% python3 -q
>>> import numpy as np
>>> import numpy.linalg as la
>>> np.set_printoptions(suppress=True, linewidth=200)
>>> basis = np.sign(np.array([[-9, -3, 9, 0], [7, -7, 7, -2], [8, -7, -4, -7], [-6, 5, -1, 2]]))
>>> M2 = (np.tril(basis, -1) + np.eye(4)) @ (np.triu(basis, 1) + np.eye(4))
>>> w = np.array([-1, 3, 3, -3])
>>> m1 = np.rint(M2 * w @ la.inv(M2)) + 0
>>> print(m1)
[[-13.   4.  12.   4.]
 [-16.   7.  18.  10.]
 [-16.   4.  15.   4.]
 [ 16.  -4. -18.  -7.]]
>>> vec = np.array([3, -1, -5, -7])
>>> target = m1 @ vec
>>> print(target)
[-131. -215. -155.  191.]
>>> print(np.round(la.solve(m1.T, m1[1]), 2) + 0)
[0. 1. 0. 0.]
>>> print(np.round(la.solve(m1, target), 2))
[ 3. -1. -5. -7.]
>>> print(np.round(la.solve(m1, 2 * target), 2))
[  6.  -2. -10. -14.]
>>> def softmax(z):
...     e = np.exp(z - z.max(axis=-1, keepdims=True))
...     return e / e.sum(axis=-1, keepdims=True)
... 
>>> print(np.round(softmax(m1).sum(axis=1), 2))
[1. 1. 1. 1.]
>>> print(np.round(softmax(m1[3]), 2) + 0)
[1. 0. 0. 0.]
>>> S = m1 @ m1.T / np.sqrt(4)
>>> print(np.round(softmax(S + np.triu(np.full(S.shape, -np.inf), 1)), 2) + 0)
[[1. 0. 0. 0.]
 [0. 1. 0. 0.]
 [0. 1. 0. 0.]
 [0. 0. 0. 1.]]
>>> print(softmax(S).round(6).argmax(axis=1))
[1 1 1 3]
>>> print(m1.shape)
(4, 4)
>>> print(np.count_nonzero(m1))
16
>>> print(np.abs(m1).max())
18.0
>>> print(m1 - m1[0])
[[  0.   0.   0.   0.]
 [ -3.   3.   6.   6.]
 [ -3.   0.   3.   0.]
 [ 29.  -8. -30. -11.]]
>>> print(np.diff(m1, axis=0))
[[ -3.   3.   6.   6.]
 [  0.  -3.  -3.  -6.]
 [ 32.  -8. -33. -11.]]
>>> print(m1.mean(axis=0))
[-7.25  2.75  6.75  2.75]
>>> M2 = la.inv(m1)
>>> print(round(la.cond(m1), 2))
675.82
>>> print((np.abs(M2) > 1e-9).astype(int))
[[1 1 1 1]
 [1 1 1 1]
 [1 1 1 1]
 [1 1 1 1]]
>>> print(round(la.slogdet(m1)[0], 2))
1.0
>>> print(np.round(la.inv(M2), 2))
[[-13.   4.  12.   4.]
 [-16.   7.  18.  10.]
 [-16.   4.  15.   4.]
 [ 16.  -4. -18.  -7.]]
>>> print(np.allclose(M2, m1.T))
False
>>> M2 = np.array([[1, 0], [3, 3], [3, 1], [2, 3], [1, 2], [0, 1], [2, 1], [2, 1]])
>>> basis = np.array([[0, 1, 3, 1, 3, 0, 2, 2], [1, 2, 3, 1, 0, 0, 3, 3]])
>>> rng = np.random.default_rng(961)
>>> feats = M2 @ basis + 0.1 * rng.normal(size=(8, 8))
>>> print(feats.round(2) + 0)
[[-0.08  0.94  2.88  1.01  3.05 -0.19  1.91  2.02]
 [ 3.    8.98 17.89  5.98  9.03 -0.13 15.03 15.1 ]
 [ 1.08  4.97 12.06  3.97  8.94 -0.06  9.2   9.1 ]
 [ 2.97  8.08 14.89  5.08  5.94  0.   13.03 12.89]
 [ 2.24  5.03  9.06  2.94  3.01  0.14  7.91  7.97]
 [ 0.95  1.96  2.93  0.94  0.16  0.02  3.06  3.11]
 [ 0.82  3.88  9.07  2.92  5.97  0.07  7.08  7.  ]
 [ 1.    4.02  8.93  2.95  5.95 -0.15  7.    6.89]]
>>> theta = np.radians(30)
>>> R = np.eye(8)
>>> R[3, 3] = R[4, 4] = np.cos(theta)
>>> R[3, 4], R[4, 3] = -np.sin(theta), np.sin(theta)
>>> print(R.round(2))
[[ 1.    0.    0.    0.    0.    0.    0.    0.  ]
 [ 0.    1.    0.    0.    0.    0.    0.    0.  ]
 [ 0.    0.    1.    0.    0.    0.    0.    0.  ]
 [ 0.    0.    0.    0.87 -0.5   0.    0.    0.  ]
 [ 0.    0.    0.    0.5   0.87  0.    0.    0.  ]
 [ 0.    0.    0.    0.    0.    1.    0.    0.  ]
 [ 0.    0.    0.    0.    0.    0.    1.    0.  ]
 [ 0.    0.    0.    0.    0.    0.    0.    1.  ]]
>>> M2 = feats @ R.T
>>> print(round(float(la.det(R)), 2), np.round(np.trace(R), 2))
1.0 7.73
>>> print(np.round(la.svd(feats, compute_uv=False), 2), np.round(la.svd(M2, compute_uv=False), 2))
[53.6   5.52  0.35  0.29  0.25  0.12  0.08  0.01] [53.6   5.52  0.35  0.29  0.25  0.12  0.08  0.01]
>>> print(np.argsort(-la.norm(feats, axis=0).round(6), kind="stable")[:3])
[2 6 7]
>>> print([round(float(x), 2) for x in la.svd(feats, compute_uv=False)[:3]])
[53.6, 5.52, 0.35]
>>> print(np.round(la.norm(feats, 2) / la.norm(feats), 2))
0.99
>>> print(la.matrix_rank(feats, rtol=0.1))
2
>>> f = np.array([2, -2, 0, 0])
>>> M2 = m1 + np.outer(f, np.eye(4)[3])
>>> print(round(float(la.det(M2) / la.det(m1)), 2), round(1 + la.solve(m1, f)[3], 2))
14.33 14.33
